% ipython --no-banner

In [1]: import numpy as np

In [2]: np.set_printoptions(precision=2, suppress=True, linewidth=160, sign=" ")

In [3]: rng = np.random.default_rng(87)

In [4]: t = rng.uniform(0, 2 * np.pi, 20)

In [5]: O, _ = np.linalg.qr(np.array([[-0.1, -1.0],
   ...:     [1.0, 0.3],
   ...:     [1.5, 0.3],
   ...:     [-0.3, -1.4],
   ...:     [-1.3, 0.9],
   ...:     [0.0, 0.8]]))

In [6]: W0 = 10 * np.c_[np.cos(t), np.sin(t)] @ O.T

In [7]: W0
Out[7]: 
array([[ 2.41, -4.58, -6.57,  4.01,  3.37, -1.61],
       [ 4.46, -0.35,  0.16,  6.08, -5.44, -3.65],
       [-4.32,  3.24,  4.25, -6.38,  1.11,  3.3 ],
       [-0.12, -4.27, -6.48,  0.55,  6.27,  0.45],
       [-1.64, -3.44, -5.46, -1.64,  7.1 ,  1.63],
       [-4.48,  2.89,  3.68, -6.53,  1.82,  3.46],
       [ 1.57, -4.64, -6.79,  2.88,  4.57, -0.91],
       [ 0.51, -4.47, -6.7 ,  1.42,  5.73, -0.05],
       [ 4.68, -1.83, -2.05,  6.62, -3.6 , -3.71],
       [-4.28, -0.17, -0.92, -5.75,  5.93,  3.54],
       [ 1.7 ,  3.39,  5.4 ,  1.74, -7.12, -1.68],
       [-0.55,  4.48,  6.71, -1.48, -5.7 ,  0.08],
       [-1.8 ,  4.64,  6.76, -3.2 , -4.25,  1.1 ],
       [-2.76,  4.5 ,  6.39, -4.47, -2.78,  1.9 ],
       [ 2.78,  2.45,  4.14,  3.35, -7.2 , -2.49],
       [ 4.6 , -2.49, -3.06,  6.62, -2.56, -3.59],
       [ 2.  , -4.63, -6.71,  3.46,  3.99, -1.26],
       [-4.66,  1.34,  1.3 , -6.52,  4.28,  3.73],
       [-1.82,  4.64,  6.75, -3.23, -4.22,  1.12],
       [-2.44, -2.78, -4.59, -2.83,  7.23,  2.24]])

In [8]: z = W0[:, 1] > np.median(W0[:, 1])

In [9]: u = W0[z].mean(axis=0) - W0[~z].mean(axis=0)

In [10]: ((W0 - W0.mean(axis=0)) @ u > 0).astype(int)
Out[10]: array([ 0,  0,  1,  0,  0,  1,  0,  0,  0,  1,  1,  1,  1,  1,  1,  0,  0,  1,  1,  0])

In [11]: J = np.array([[2, 0, 1, 1, 1],
    ...:     [0, 2, 0, 1, 1],
    ...:     [1, 0, 2, 0, 1],
    ...:     [1, 1, 0, 2, 0],
    ...:     [1, 1, 1, 0, 2]])

In [12]: J
Out[12]: 
array([[ 2,  0,  1,  1,  1],
       [ 0,  2,  0,  1,  1],
       [ 1,  0,  2,  0,  1],
       [ 1,  1,  0,  2,  0],
       [ 1,  1,  1,  0,  2]])

In [13]: w, evecs = np.linalg.eigh(J)

In [14]: np.abs(evecs[:, -1]).round(6).argmax()
Out[14]: np.int64(0)

In [15]: w.round(2) + 0
Out[15]: array([ 0.  ,  0.83,  2.  ,  2.69,  4.48])

In [16]: w.sum(), np.trace(J)
Out[16]: (np.float64(10.0), np.int64(10))

In [17]: np.round(evecs.T @ J @ evecs, 2) + 0
Out[17]: 
array([[ 0.  ,  0.  ,  0.  ,  0.  ,  0.  ],
       [ 0.  ,  0.83,  0.  ,  0.  ,  0.  ],
       [ 0.  ,  0.  ,  2.  ,  0.  ,  0.  ],
       [ 0.  ,  0.  ,  0.  ,  2.69,  0.  ],
       [ 0.  ,  0.  ,  0.  ,  0.  ,  4.48]])

In [18]: np.round(np.linalg.eigvalsh(J @ J), 2) + 0
Out[18]: array([  0.  ,   0.69,   4.  ,   7.23,  20.08])

In [19]: (w > 1e-8).sum(), (w < -1e-8).sum()
Out[19]: (np.int64(4), np.int64(0))
